$ python -q
>>> import numpy as np
>>> np.set_printoptions(precision=1, suppress=True, linewidth=200, floatmode="fixed")
>>> J = np.load("run15.npy")
>>> J
array([[ -3,  -3,  -3,  -3,  -3,  -3,  -3,  -3,  -3],
       [ -3,  -6,  -6,  -6,  -6,  -6,  -6,  -6,  -6],
       [ -3,  -6,  -9,  -9,  -9,  -9,  -9,  -9,  -9],
       [ -3,  -6,  -9, -12, -12, -12, -12, -12, -12],
       [ -3,  -6,  -9, -12, -15, -15, -15, -15, -15],
       [ -3,  -6,  -9, -12, -15, -18, -18, -18, -18],
       [ -3,  -6,  -9, -12, -15, -18, -21, -21, -21],
       [ -3,  -6,  -9, -12, -15, -18, -21, -24, -24],
       [ -3,  -6,  -9, -12, -15, -18, -21, -24, -27]])
>>> rng = np.random.default_rng(77)
>>> labels = rng.permutation(9)
>>> labels
array([7, 1, 6, 2, 8, 0, 5, 3, 4])
>>> B = J[labels][:, labels]
>>> np.sort(np.abs(np.linalg.eigvals(B)))
array([  0.8,   0.8,   1.0,   1.2,   1.6,   2.5,   4.6,  12.4, 110.0])
>>> B
array([[-24,  -6, -21,  -9, -24,  -3, -18, -12, -15],
       [ -6,  -6,  -6,  -6,  -6,  -3,  -6,  -6,  -6],
       [-21,  -6, -21,  -9, -21,  -3, -18, -12, -15],
       [ -9,  -6,  -9,  -9,  -9,  -3,  -9,  -9,  -9],
       [-24,  -6, -21,  -9, -27,  -3, -18, -12, -15],
       [ -3,  -3,  -3,  -3,  -3,  -3,  -3,  -3,  -3],
       [-18,  -6, -18,  -9, -18,  -3, -18, -12, -15],
       [-12,  -6, -12,  -9, -12,  -3, -12, -12, -12],
       [-15,  -6, -15,  -9, -15,  -3, -15, -12, -15]])
>>> np.trace(B)
np.int64(-135)
>>> arr = np.load("case11.npy")
>>> arr
array([[ 11,  -8,  -7, -12,   9,  10],
       [ -8,   9,   8,  11,  -9,  -9],
       [ -7,   8,  19,   0,  -1,  -6],
       [-12,  11,   0,  32, -17, -18],
       [  9,  -9,  -1, -17,  15,  13],
       [ 10,  -9,  -6, -18,  13,  16]])
>>> np.linalg.cond(arr) > 100
np.True_
>>> np.argsort(-np.linalg.norm(arr, axis=0).round(6), kind="stable")[:3]
array([3, 5, 4])
>>> W2 = np.array([[-2, -1, 2, -9, -8, -7],
...     [9, -3, -4, 1, -5, 3],
...     [8, -7, -5, 0, -8, 7],
...     [0, 6, -3, 6, 1, -7],
...     [7, 0, -5, 2, -7, 8],
...     [-4, 9, 3, 6, -4, -1]])
>>> m1 = (rng.random((19, 6)) < 0.25) @ W2
>>> m1
array([[ -6,   8,   5,  -3, -12,  -8],
       [  7,   0,  -5,   2,  -7,   8],
       [  1,   8,   0,  -1, -19,   0],
       [  5,  12,  -4,  13,  -8,  -5],
       [  6,  -8,  -3,  -9, -16,   0],
       [ -4,  15,   0,  12,  -3,  -8],
       [  5,  12,  -4,  13,  -8,  -5],
       [  0,   0,   0,   0,   0,   0],
       [  9,   3,  -7,   7,  -4,  -4],
       [  8,  -1,  -8,   6,  -7,   0],
       [  0,   0,   0,   0,   0,   0],
       [  3,   9,  -2,   8, -11,   7],
       [  0,   0,   0,   0,   0,   0],
       [  0,   0,   0,   0,   0,   0],
       [ -2,   5,  -1,  -3,  -7, -14],
       [  9,   3,  -7,   7,  -4,  -4],
       [  8,  -7,  -5,   0,  -8,   7],
       [  6,  -8,  -3,  -9, -16,   0],
       [ 13,   5,  -9,  13, -16,   2]])
>>> # row 6 repeats row 3
>>> W2 = m1[[0, 8]].astype(float)
>>> for _ in range(6):
...     labels = np.linalg.norm(m1[:, None] - W2, axis=-1).argmin(axis=1)
...     W2 = np.array([m1[labels == j].mean(axis=0) for j in range(2)])
... 
>>> labels
array([0, 1, 0, 1, 1, 0, 1, 1, 1, 1, 1, 1, 1, 1, 0, 1, 1, 1, 1])
>>> np.bincount(labels)
array([ 4, 15])
>>> W2
array([[ -2.8,   9.0,   1.0,   1.2, -10.2,  -7.5],
       [  5.3,   1.3,  -3.8,   3.4,  -7.0,   0.4]])
>>> x0 = np.array([0, -2, 2, 1, 2, -2])
>>> a = np.maximum(m1 @ x0, 0)
>>> np.maximum(m1 @ x0, 0) - np.maximum(-m1 @ x0, 0)
array([-17, -38, -55, -25, -31,  -8, -25,   0, -13, -22,   0, -50,   0,   0,  -1, -13, -26, -31, -51])
>>> a
array([0, 0, 0, 0, 0, 0, 0, 0, 0, 0, 0, 0, 0, 0, 0, 0, 0, 0, 0])
>>> cen = (m1 - m1.mean(axis=0)) / m1.std(axis=0)
>>> cen.std(axis=0)
array([1.0, 1.0, 1.0, 1.0, 1.0, 1.0])
>>> np.argwhere(np.abs(cen) > 2)
array([[ 0,  2],
       [14,  5]])
>>> c = np.linalg.lstsq(np.delete(cen, 0, axis=1), cen[:, 0])[0]
>>> c
array([-0.3, -0.7,  0.2, -0.2,  0.1])
>>> np.abs(c).argmax()
np.int64(1)
>>> cen = m1 - m1.mean(axis=0)
>>> V = np.linalg.svd(cen)[2][:4]
>>> B = cen - cen @ V.T @ V
>>> np.round(np.linalg.norm(B) / np.linalg.norm(cen), 1)
np.float64(0.1)
>>> feats = np.load("data.npy")
>>> feats.round(1) + 0
array([[0.1, 0.1, 0.1, 0.0, 0.1, 0.1, 0.1],
       [0.1, 0.2, 0.2, 0.0, 0.2, 0.1, 0.2],
       [0.1, 0.2, 0.2, 0.0, 0.2, 0.1, 0.2],
       [0.0, 0.0, 0.0, 0.0, 0.0, 0.0, 0.0],
       [0.1, 0.2, 0.2, 0.0, 0.2, 0.1, 0.2],
       [0.1, 0.1, 0.1, 0.0, 0.1, 0.1, 0.1],
       [0.1, 0.2, 0.2, 0.0, 0.2, 0.1, 0.3]])
>>> B = np.array([[0, 2], [1, -1], [0, 2], [2, -2], [2, -1], [2, -2], [-1, 0]])
>>> np.vstack([feats, B.T]).shape
(9, 7)
>>> np.round(feats @ B, 1) + 0
array([[ 0.3,  0.0],
       [ 0.6, -0.1],
       [ 0.6, -0.1],
       [ 0.1,  0.0],
       [ 0.6, -0.1],
       [ 0.3,  0.0],
       [ 0.8, -0.1]])
>>> np.linalg.matrix_rank(np.vstack([feats, B.T]))
np.int64(3)
>>> w, V = np.linalg.eigh(feats)
>>> x0 = np.array([1, 5, 3, 1, 3, 0, 5])
>>> np.round(x0 @ feats @ x0, 1)
np.float64(61.8)
>>> np.round(np.linalg.eigvalsh(feats[1:, 1:]), 1) + 0
array([0.0, 0.0, 0.0, 0.0, 0.0, 0.9])
>>> round(float(np.abs(feats).sum(axis=1).max()), 1), np.round(np.abs(w).max(), 1)
(1.4, np.float64(1.0))
>>> r = np.linalg.matrix_rank(feats)
>>> r
np.int64(1)
>>> N = np.linalg.svd(feats)[2][r:].T
>>> np.allclose(feats @ N, 0)
True
>>> np.round(N @ N.T, 1) + 0
array([[ 0.9, -0.1, -0.1,  0.0, -0.1, -0.1, -0.1],
       [-0.1,  0.8, -0.2,  0.0, -0.2, -0.1, -0.2],
       [-0.1, -0.2,  0.8,  0.0, -0.2, -0.1, -0.2],
       [ 0.0,  0.0,  0.0,  1.0,  0.0,  0.0,  0.0],
       [-0.1, -0.2, -0.2,  0.0,  0.8, -0.1, -0.2],
       [-0.1, -0.1, -0.1,  0.0, -0.1,  0.9, -0.1],
       [-0.1, -0.2, -0.2,  0.0, -0.2, -0.1,  0.7]])
>>> E = np.array([[1, 1, -1, -1, -1, -1, 1, 1],
...     [1, -1, 1, -1, -1, 1, -1, 1],
...     [1, -1, -1, 1, -1, 1, 1, -1],
...     [1, 1, -1, -1, 1, 1, -1, -1]])
>>> E
array([[ 1,  1, -1, -1, -1, -1,  1,  1],
       [ 1, -1,  1, -1, -1,  1, -1,  1],
       [ 1, -1, -1,  1, -1,  1,  1, -1],
       [ 1,  1, -1, -1,  1,  1, -1, -1]])
>>> U, sig, Vh = np.linalg.svd(E, full_matrices=False)
>>> sig
array([2.8, 2.8, 2.8, 2.8])
>>> U.shape, sig.shape, Vh.shape
((4, 4), (4,), (4, 8))
>>> np.round(Vh @ Vh.T, 1) + 0
array([[1.0, 0.0, 0.0, 0.0],
       [0.0, 1.0, 0.0, 0.0],
       [0.0, 0.0, 1.0, 0.0],
       [0.0, 0.0, 0.0, 1.0]])
>>> A = np.load("layer6.npy")
>>> A
array([[ 1.9, -1.0,  2.9,  0.9, -0.8],
       [-5.1,  2.1, -9.3, -2.7,  2.6],
       [-6.9,  1.3, -8.3,  0.9,  3.9],
       [-2.1, -0.5, -1.9,  1.7,  1.6]])
>>> # rank 3
>>> B = A / np.sqrt((A ** 2).mean(axis=1, keepdims=True))
>>> np.linalg.matrix_rank(A - A.mean(axis=1, keepdims=True))
np.int64(3)
>>> A - A.mean(axis=1, keepdims=True)
array([[ 1.1, -1.8,  2.1,  0.1, -1.6],
       [-2.6,  4.6, -6.9, -0.3,  5.1],
       [-5.1,  3.1, -6.5,  2.7,  5.8],
       [-1.9, -0.3, -1.7,  2.0,  1.9]])
>>> np.unique(A.round(6), axis=0).shape
(4, 5)
>>> A @ np.linalg.pinv(A) @ A
array([[ 1.9, -1.0,  2.9,  0.9, -0.8],
       [-5.1,  2.1, -9.3, -2.7,  2.6],
       [-6.9,  1.3, -8.3,  0.9,  3.9],
       [-2.1, -0.5, -1.9,  1.7,  1.6]])
>>> X = np.loadtxt("dump.csv", delimiter=",")
>>> X
array([[-7.5,  0.3,  5.5, -2.2,  6.1],
       [ 5.9,  3.3,  1.0, -0.2,  6.8],
       [ 7.6,  2.1, -0.4, -0.7,  5.6],
       [ 5.4,  4.2, -0.9, -0.7,  5.5],
       [ 0.3, -0.8,  0.5,  7.2, -2.0],
       [ 0.5, -0.3, -0.3,  8.8, -1.0],
       [ 7.4,  2.3,  0.0, -0.1,  7.1],
       [ 8.1,  3.0, -0.1, -1.2,  6.6],
       [ 6.1,  3.1, -2.0, -1.8,  6.0],
       [-0.6, -2.1,  0.5,  6.4, -1.3],
       [-8.6,  0.5,  4.1, -1.9,  4.6],
       [-8.0, -0.9,  6.4, -0.5,  6.1],
       [ 0.3, -1.0,  1.2,  8.3, -2.1],
       [-7.0,  0.9,  6.6, -0.6,  6.0],
       [ 7.4,  3.4,  0.1,  0.0,  6.6],
       [ 0.5, -0.6, -1.7,  6.5, -0.8],
       [-0.3, -0.9, -2.2,  7.2, -1.9],
       [-5.8,  0.3,  4.8, -1.7,  5.0],
       [-6.9,  0.2,  6.3, -0.8,  4.5],
       [ 7.1,  2.2,  1.3, -0.8,  7.7],
       [-1.4,  0.8,  2.0,  8.7, -2.3],
       [-1.6,  0.0, -1.1,  6.3, -0.5],
       [ 8.2,  4.4, -1.0, -0.5,  6.2],
       [-6.5, -2.1,  5.3, -1.7,  5.7],
       [-7.2, -0.4,  9.6,  0.8,  4.6],
       [ 6.7,  3.7, -0.9,  1.2,  6.5],
       [ 8.0,  2.1, -0.5, -0.3,  5.8],
       [ 0.0,  0.4, -0.4,  7.2, -1.3],
       [ 6.5,  2.8,  1.7, -1.3,  5.3],
       [ 0.3, -0.6, -0.2,  8.2, -1.1],
       [ 6.2,  3.0, -1.1, -0.6,  5.7],
       [-9.4,  1.1,  6.5, -2.2,  5.5],
       [ 6.9,  3.9, -0.3, -1.6,  5.3],
       [-0.1, -0.4, -1.7,  8.3, -1.8],
       [ 5.6,  1.6,  0.1,  0.3,  6.4],
       [ 6.5,  1.8, -0.9,  2.3,  5.0]])
>>> cen = X - X.mean(axis=0)
>>> V = np.linalg.svd(cen)[2][:3]
>>> B = cen - cen @ V.T @ V
>>> np.diag(V.T @ V)
array([0.9, 0.1, 0.9, 0.7, 0.4])
>>> (cen @ V.T).std(axis=0)
array([6.5, 5.4, 1.2])
>>> np.linalg.norm(B, axis=1).round(6).argmax()
np.int64(23)
>>> round(np.linalg.norm(B) / np.linalg.norm(cen), 1)
np.float64(0.1)
>>> dist = np.linalg.norm(X[:, None] - X[None], axis=-1)
>>> dist.shape
(36, 36)
>>> dist.mean(axis=1).argmax()
np.int64(31)
>>> dist[:5, :5]
array([[ 0.0, 14.6, 16.4, 15.0, 15.5],
       [14.6,  0.0,  2.8,  2.6, 13.4],
       [16.4,  2.8,  0.0,  3.1, 13.5],
       [15.0,  2.6,  3.1,  0.0, 13.1],
       [15.5, 13.4, 13.5, 13.1,  0.0]])
>>> dist[6].round(6).argsort(kind="stable")[:4]
array([ 6, 14, 26,  7])
>>> (dist + 1e9 * np.eye(36)).round(6).argmin(axis=1)
array([13, 14, 26, 30, 12, 29, 14, 14, 30,  4,  0, 13,  4, 18,  6, 16, 33, 18, 13,  6, 12, 27, 14, 11, 18, 14,  2, 29,  1,  5,  3,  0, 30, 16,  1, 25])
>>> B = np.c_[X[:, :3] @ np.array([[3, 0, -3], [2, 1, -3], [2, 2, -2]]), np.array([4, 1, 4, 5, -3, -3, 2, 1, -2, 5, 1, -2, -2, 4, 2, 0, -1, 5, 4, -5, -1, 1, -1, 2, 1, -2, 0, 0, 5, -3, -5, -1, -2, -5, -5, -2])]
>>> B.round(1) + 0
array([[-10.9,  11.3,  10.6,   4.0],
       [ 26.3,   5.3, -29.6,   1.0],
       [ 26.2,   1.3, -28.3,   4.0],
       [ 22.8,   2.4, -27.0,   5.0],
       [  0.3,   0.2,   0.5,  -3.0],
       [  0.3,  -0.9,   0.0,  -3.0],
       [ 26.8,   2.3, -29.1,   2.0],
       [ 30.1,   2.8, -33.1,   1.0],
       [ 20.5,  -0.9, -23.6,  -2.0],
       [ -5.0,  -1.1,   7.1,   5.0],
       [-16.6,   8.7,  16.1,   1.0],
       [-13.0,  11.9,  13.9,  -2.0],
       [  1.3,   1.4,  -0.3,  -2.0],
       [ -6.0,  14.1,   5.1,   4.0],
       [ 29.2,   3.6, -32.6,   2.0],
       [ -3.1,  -4.0,   3.7,   0.0],
       [ -7.1,  -5.3,   8.0,  -1.0],
       [ -7.2,   9.9,   6.9,   5.0],
       [ -7.7,  12.8,   7.5,   4.0],
       [ 28.3,   4.8, -30.5,  -5.0],
       [  1.4,   4.8,  -2.2,  -1.0],
       [ -7.0,  -2.2,   7.0,   1.0],
       [ 31.4,   2.4, -35.8,  -1.0],
       [-13.1,   8.5,  15.2,   2.0],
       [ -3.2,  18.8,   3.6,   1.0],
       [ 25.7,   1.9, -29.4,  -2.0],
       [ 27.2,   1.1, -29.3,   0.0],
       [  0.0,  -0.4,  -0.4,   0.0],
       [ 28.5,   6.2, -31.3,   5.0],
       [ -0.7,  -1.0,   1.3,  -3.0],
       [ 22.4,   0.8, -25.4,  -5.0],
       [-13.0,  14.1,  11.9,  -1.0],
       [ 27.9,   3.3, -31.8,  -2.0],
       [ -4.5,  -3.8,   4.9,  -5.0],
       [ 20.2,   1.8, -21.8,  -5.0],
       [ 21.3,   0.0, -23.1,  -2.0]])
>>> np.linalg.matrix_rank(B)
np.int64(4)
